In [1]: import numpy as np

In [2]: np.set_printoptions(precision=3, suppress=True, linewidth=160, sign=" ")

In [3]: m1 = np.load("m.npy")

In [4]: print(m1)
[[  3  -3   4  -2   2]
 [  1  -6   0   2  -2]
 [  6 -10  -2   2  -2]
 [  9 -11  -7   0   1]
 [  5  -7  -9   0   4]
 [  9 -11  -5   5   9]
 [  4 -16  -1   6  10]
 [  3 -12  -4   7  14]
 [  8 -10  -9   2  16]
 [ 13 -10  -8  -3  14]]

In [5]: C2 = np.cov(m1, rowvar=False)

In [6]: print(m1.std(axis=0))
[ 3.448  3.382  4.11   3.145  6.499]

In [7]: print(np.median(m1, axis=0))
[  5.5 -10.   -4.5   2.    6.5]

In [8]: print(np.argwhere(np.triu(np.abs(np.corrcoef(m1.T)) > 0.8, 1)))
[]

In [9]: print(np.argsort(-m1.std(axis=0).round(6), kind="stable"))
[ 4  2  0  1  3]

In [10]: print(np.round(np.corrcoef(m1[:, 3], m1[:, 2])[0, 1], 3))
0.1

In [11]: x = np.array([3, 2, 2, 3, 0])

In [12]: a = np.maximum(m1 @ x, 0)

In [13]: print(np.maximum(m1 @ (3 * x), 0))
[ 15   0   0   0   0  30   0   0   0   0]

In [14]: print(np.flatnonzero(a > 1e-9))
[ 0  5]

In [15]: print(np.maximum(m1 @ x, 0) - np.maximum(-m1 @ x, 0))
[  5  -3   0  -9 -17  10  -4  -2  -8  -6]

In [16]: print(a)
[  5   0   0   0   0  10   0   0   0   0]

In [17]: print(m1.T @ a)
[ 105 -125  -30   40  100]

In [18]: A = np.loadtxt("sample8.csv", delimiter=",")

In [19]: print(A)
[[ 0.333  0.     0.     0.     0.333  0.     0.     0.333]
 [ 0.     0.333  0.     0.333  0.     0.333  0.     0.   ]
 [ 0.     0.2    0.2    0.     0.2    0.     0.2    0.2  ]
 [ 0.333  0.333  0.     0.333  0.     0.     0.     0.   ]
 [ 0.     0.25   0.     0.25   0.5    0.     0.     0.   ]
 [ 0.25   0.     0.     0.     0.25   0.25   0.     0.25 ]
 [ 0.     0.     0.2    0.     0.2    0.2    0.2    0.2  ]
 [ 0.     0.     0.     0.     0.     0.     0.     1.   ]]

In [20]: r = np.linalg.matrix_rank(A)

In [21]: print(r)
7

In [22]: N = np.linalg.svd(A)[2][r:].T

In [23]: print([int(np.linalg.matrix_rank(A[:i])) for i in range(1, len(A) + 1)])
[1, 2, 3, 4, 5, 6, 7, 7]

In [24]: print(np.linalg.matrix_rank(A.T @ A), np.linalg.matrix_rank(A @ A.T))
7 7

In [25]: print(N.shape)
(8, 1)

In [26]: print([int(np.linalg.matrix_rank(A[:, :j + 1])) for j in range(8)])
[1, 2, 3, 4, 5, 6, 6, 7]
